>>> import numpy as np
>>> from numpy import linalg as LA
>>> np.set_printoptions(suppress=True, linewidth=120)
>>> mat = np.load("arr.npy")
>>> print(mat)
[[-1.03 -0.34 -0.21]
 [-0.34 -1.5   1.23]
 [-0.21  1.23  1.53]]
>>> # symmetric, so the eigenvalues are real
>>> def softmax(z):
...     e = np.exp(z - z.max(axis=-1, keepdims=True))
...     return e / e.sum(axis=-1, keepdims=True)
... 
>>> print(np.round(softmax(10 * mat[1]), 2) + 0)
[0. 0. 1.]
>>> att = mat @ mat.T / np.sqrt(3)
>>> print(softmax(att).round(6).argmax(axis=1))
[0 1 2]
>>> B = np.array([[2, 3], [0, 3]])
>>> basis = np.kron(B, mat)
>>> print(LA.matrix_rank(basis))
6
>>> print(basis.shape)
(6, 6)
>>> print(basis)
[[-2.06 -0.68 -0.42 -3.09 -1.02 -0.63]
 [-0.68 -3.    2.46 -1.02 -4.5   3.69]
 [-0.42  2.46  3.06 -0.63  3.69  4.59]
 [-0.   -0.   -0.   -3.09 -1.02 -0.63]
 [-0.   -0.    0.   -1.02 -4.5   3.69]
 [-0.    0.    0.   -0.63  3.69  4.59]]
>>> ev, vecs = LA.eigh(mat)
>>> x0 = np.array([2, -2, 1])
>>> print(round(x0 @ mat @ x0 / (x0 @ x0), 2), round(float(ev[0]), 2), np.round(ev[-1], 2))
-1.29 -2.0 2.0
>>> print(np.round(LA.eigvalsh(mat[1:, 1:]), 2))
[-1.94  1.97]
>>> print(round(float(np.abs(mat).sum(axis=1).max()), 2), np.round(np.abs(ev).max(), 2))
3.07 2.0
>>> print(np.allclose(mat @ mat.T, mat.T @ mat))
True
>>> print(round(float(np.trace(mat)), 2))
-1.0
>>> print(np.round(LA.det(mat), 2))
3.99
>>> print(round(float(np.abs(LA.eigvals(mat)).max()), 2))
2.0
>>> print(np.round(mat @ mat, 2))
[[ 1.22  0.6  -0.52]
 [ 0.6   3.88  0.11]
 [-0.52  0.11  3.9 ]]
>>> r0 = np.array([2, 0, 2])
>>> B = mat + np.outer(r0, np.eye(3)[2])
>>> print(LA.matrix_rank(B - mat))
1
>>> print(LA.matrix_rank(LA.inv(B) - LA.inv(mat), tol=1e-8))
1
>>> W0 = np.load("case11.npy")
>>> print(W0)
[[ 2.1   1.9   0.5   0.5   0.   -0.7 ]
 [ 0.1  -0.2  -1.2  -0.2   1.5   0.4 ]
 [-0.8  -1.7   0.3  -0.1  -1.   -0.2 ]
 [-0.7  -1.2   0.2  -0.3   0.    0.2 ]
 [-2.4   0.6   1.1   0.1  -0.2  -1.1 ]
 [ 0.4   0.6   1.2   1.6   0.2   0.6 ]
 [ 0.8  -0.6  -0.2   0.5  -0.4   1.3 ]
 [ 0.2  -0.5   0.3   2.5   0.   -1.6 ]
 [ 0.57  0.31 -0.62  0.36 -0.94  0.19]
 [ 0.8   0.2  -0.4   0.4  -0.4   0.5 ]
 [-2.    1.2   0.3  -1.2   0.2   0.6 ]]
>>> x0 = np.array([0, 0, 3, 5, 1, 0])
>>> h1 = np.maximum(W0 @ x0, 0)
>>> print(np.round(np.maximum(W0 @ x0, 0) - np.maximum(-W0 @ x0, 0), 2))
[ 4.  -3.1 -0.6 -0.9  3.6 11.8  1.5 13.4 -1.   0.4 -4.9]
>>> print(np.flatnonzero(h1 > 1e-9))
[0 4 5 6 7 9]
>>> print(np.round(W0.T @ h1, 2))
[  8.68   9.32  23.68  55.65   0.88 -18.97]
>>> print(W0 * (h1 > 1e-9)[:, None])
[[ 2.1  1.9  0.5  0.5  0.  -0.7]
 [ 0.  -0.  -0.  -0.   0.   0. ]
 [-0.  -0.   0.  -0.  -0.  -0. ]
 [-0.  -0.   0.  -0.   0.   0. ]
 [-2.4  0.6  1.1  0.1 -0.2 -1.1]
 [ 0.4  0.6  1.2  1.6  0.2  0.6]
 [ 0.8 -0.6 -0.2  0.5 -0.4  1.3]
 [ 0.2 -0.5  0.3  2.5  0.  -1.6]
 [ 0.   0.  -0.   0.  -0.   0. ]
 [ 0.8  0.2 -0.4  0.4 -0.4  0.5]
 [-0.   0.   0.  -0.   0.   0. ]]
>>> P = W0 @ LA.solve(W0.T @ W0, W0.T)
>>> print(LA.matrix_rank(np.eye(11) - P))
5
>>> print(round(np.trace(P), 2))
6.0
>>> m1 = np.vander(np.arange(5) - 1, 4, increasing=True)
>>> print(m1)
[[ 1 -1  1 -1]
 [ 1  0  0  0]
 [ 1  1  1  1]
 [ 1  2  4  8]
 [ 1  3  9 27]]
>>> r0, v = m1[1], m1[0]
>>> print(r0 @ v)
1
>>> p = (r0 @ v) / (r0 @ r0) * r0
>>> print(round(float(LA.norm(r0 + v) ** 2 + LA.norm(r0 - v) ** 2), 2))
10.0
>>> print(np.outer(r0, v))
[[ 1 -1  1 -1]
 [ 0  0  0  0]
 [ 0  0  0  0]
 [ 0  0  0  0]]
>>> print(LA.matrix_rank(np.outer(r0, v)))
1
